$ ipython --no-banner

In [1]: import numpy as np

In [2]: import numpy.linalg as la

In [3]: np.set_printoptions(precision=2, suppress=True, linewidth=120, legacy="1.25")

In [4]: E = np.load("run10.npy")

In [5]: E
Out[5]: 
array([[-1., -1.,  2., -1.],
       [-1., -1.,  2., -1.],
       [-3., -3.,  6., -3.],
       [-3., -3.,  6., -3.]])

In [6]: # looks like rank 1

In [7]: la.matrix_rank(E, rtol=0.1)
Out[7]: 1

In [8]: print(np.round(la.norm(E, 2) / la.norm(E), 2))
1.0

In [9]: X = np.load("out4.npy")

In [10]: print(X.round(2) + 0)
[[-0.07 -0.86  0.5 ]
 [ 0.82  0.    0.04]
 [-0.14 -0.46 -0.84]
 [ 0.55 -0.22 -0.21]]

In [11]: # columns are unit length and at right angles

In [12]: proj = X @ la.solve(X.T @ X, X.T)

In [13]: proj
Out[13]: 
array([[ 1.  , -0.03, -0.02,  0.05],
       [-0.03,  0.68, -0.14,  0.44],
       [-0.02, -0.14,  0.93,  0.2 ],
       [ 0.05,  0.44,  0.2 ,  0.39]])

In [14]: print(np.round(la.eigvalsh(proj), 2) + 0)
[0. 1. 1. 1.]

In [15]: proj @ X[:, 0]
Out[15]: array([-0.07,  0.82, -0.14,  0.55])

In [16]: evals, V = la.eigh(proj)

In [17]: x0 = np.array([-7, -8, 8, -6])

In [18]: print(round(float(x0 @ proj @ x0 / (x0 @ x0)), 2), round(evals[0], 2), round(float(evals[-1]), 2))
0.99 0.0 1.0

In [19]: round(float(np.abs(proj).sum(axis=1).max()), 2), np.round(np.abs(evals).max(), 2)
Out[19]: (1.3, 1.0)

In [20]: round(float(x0 @ proj @ x0), 2)
Out[20]: 209.94

In [21]: O, r_ = la.qr(X)

In [22]: np.round(np.trace(O @ O.T), 2)
Out[22]: 3.0

In [23]: np.round(O.T @ O, 2) + 0
Out[23]: 
array([[1., 0., 0.],
       [0., 1., 0.],
       [0., 0., 1.]])

In [24]: np.abs(np.diag(r_))
Out[24]: array([1., 1., 1.])

In [25]: U, sigma, Vh = la.svd(X, full_matrices=False)

In [26]: U.shape, sigma.shape, Vh.shape
Out[26]: ((4, 3), (3,), (3, 3))

In [27]: np.round(np.sqrt((sigma ** 2).sum()), 2), round(float(la.norm(X)), 2)
Out[27]: (1.73, 1.73)

In [28]: (sigma > 1e-8).sum()
Out[28]: 3

In [29]: np.allclose(U * sigma @ Vh, X)
Out[29]: True

In [30]: np.cumsum(sigma ** 2) / np.sum(sigma ** 2)
Out[30]: array([0.33, 0.67, 1.  ])

In [31]: sigma
Out[31]: array([1., 1., 1.])

In [32]: rng = np.random.default_rng(72300)

In [33]: idx = rng.permutation(4)

In [34]: idx
Out[34]: array([2, 1, 3, 0])

In [35]: A2 = E[idx][:, idx]

In [36]: np.diag(A2)
Out[36]: array([ 6., -1., -3., -1.])

In [37]: A2
Out[37]: 
array([[ 6., -3., -3., -3.],
       [ 2., -1., -1., -1.],
       [ 6., -3., -3., -3.],
       [ 2., -1., -1., -1.]])

In [38]: round(la.det(A2), 2), np.round(la.det(E[idx]), 2)
Out[38]: (0.0, 0.0)

In [39]: np.round(np.sort(np.abs(la.eigvals(A2))), 2) + 0
Out[39]: array([0., 0., 0., 1.])

In [40]: np.trace(A2)
Out[40]: 1.0

In [41]: W0 = np.loadtxt("block3.csv", delimiter=",")

In [42]: W0
Out[42]: 
array([[-0.85, -0.14, -0.5 ],
       [ 0.51, -0.38, -0.77],
       [-0.09, -0.91,  0.4 ]])

In [43]: (W0 - W0.T) / 2
Out[43]: 
array([[ 0.  , -0.33, -0.21],
       [ 0.33,  0.  ,  0.07],
       [ 0.21, -0.07,  0.  ]])

In [44]: print(round(la.det(W0), 2))
1.0

In [45]: round(float(np.trace(W0)), 2)
Out[45]: -0.84

In [46]: np.sort(np.abs(la.eigvals(W0)))
Out[46]: array([1., 1., 1.])

In [47]: la.determinant(W0)
Traceback (most recent call last):
  Cell In[47], line 1
    la.determinant(W0)
AttributeError: module 'numpy.linalg' has no attribute 'determinant'


In [48]: x0 = np.array([2, 1, 1])

In [49]: y = X @ x0

In [50]: y
Out[50]: array([-0.5 ,  1.68, -1.57,  0.67])

In [51]: la.solve(X.T @ X, X.T @ y)
Out[51]: array([2., 1., 1.])

In [52]: y = y + 0.1 * rng.normal(size=4)

In [53]: y
Out[53]: array([-0.58,  1.74, -1.5 ,  0.55])

In [54]: b, *_ = la.lstsq(X, y)

In [55]: b
Out[55]: array([1.98, 1.06, 0.92])

In [56]: print(b.round())
[2. 1. 1.]

In [57]: [round(float(la.norm(la.solve(X.T @ X + lam * np.eye(3), X.T @ y))), 2) for lam in (0, 1, 10, 100)]
Out[57]: [2.43, 1.22, 0.22, 0.02]

In [58]: idx = rng.permutation(3)

In [59]: print(idx)
[2 0 1]

In [60]: A2 = W0[idx][:, idx]

In [61]: np.round(la.det(A2), 2), round(float(la.det(W0[idx])), 2)
Out[61]: (1.0, 1.0)

In [62]: print(A2)
[[ 0.4  -0.09 -0.91]
 [-0.5  -0.85 -0.14]
 [-0.77  0.51 -0.38]]

In [63]: print(round(float(np.trace(A2)), 2))
-0.84

In [64]: data = np.loadtxt("layer12.csv", delimiter=",")

In [65]: data
Out[65]: 
array([[-14.2 ,  -1.49,  14.01],
       [ 11.97,   9.11, -13.19],
       [ 14.13,  -6.64, -12.51],
       [  3.62,  18.47,  -6.76],
       [ 10.62,  11.64, -12.32],
       [ -6.26,  18.79,   2.76],
       [ -9.37,  16.56,   6.16],
       [  9.74,  12.96, -11.71],
       [ -0.3 ,  19.74,  -3.19],
       [-10.57,  15.21,   7.55],
       [  7.4 ,  15.71,  -9.93],
       [ -2.65,  19.8 ,  -0.92],
       [  9.76, -16.16,  -6.61],
       [ -5.5 ,  19.13,   1.96],
       [-12.14,  -8.72,  13.29],
       [  5.67, -19.06,  -2.14],
       [  1.62, -19.84,   1.92],
       [ -8.22, -14.85,  10.57],
       [-12.59,  -7.65,  13.53],
       [ -8.94, -14.02,  11.12],
       [  8.8 , -17.09,  -5.51],
       [  3.32, -19.72,   0.25],
       [  4.75, -19.39,  -1.19],
       [ -8.99, -13.95,  11.16],
       [  2.01,  19.18,  -5.32]])

In [66]: Ac = data - data.mean(axis=0)

In [67]: V = la.svd(Ac)[2][:2]

In [68]: A2 = Ac - Ac @ V.T @ V

In [69]: round(float(la.norm(A2) / la.norm(Ac)), 2)
Out[69]: 0.0

In [70]: print(np.diag(V.T @ V))
[0.52 0.98 0.49]

In [71]: np.round(A2.std(axis=0), 2) + 0
Out[71]: array([0., 0., 0.])

In [72]: np.round(np.cov(Ac @ V.T, rowvar=False), 2) + 0
Out[72]: 
array([[268.12,   0.  ],
       [  0.  , 147.94]])
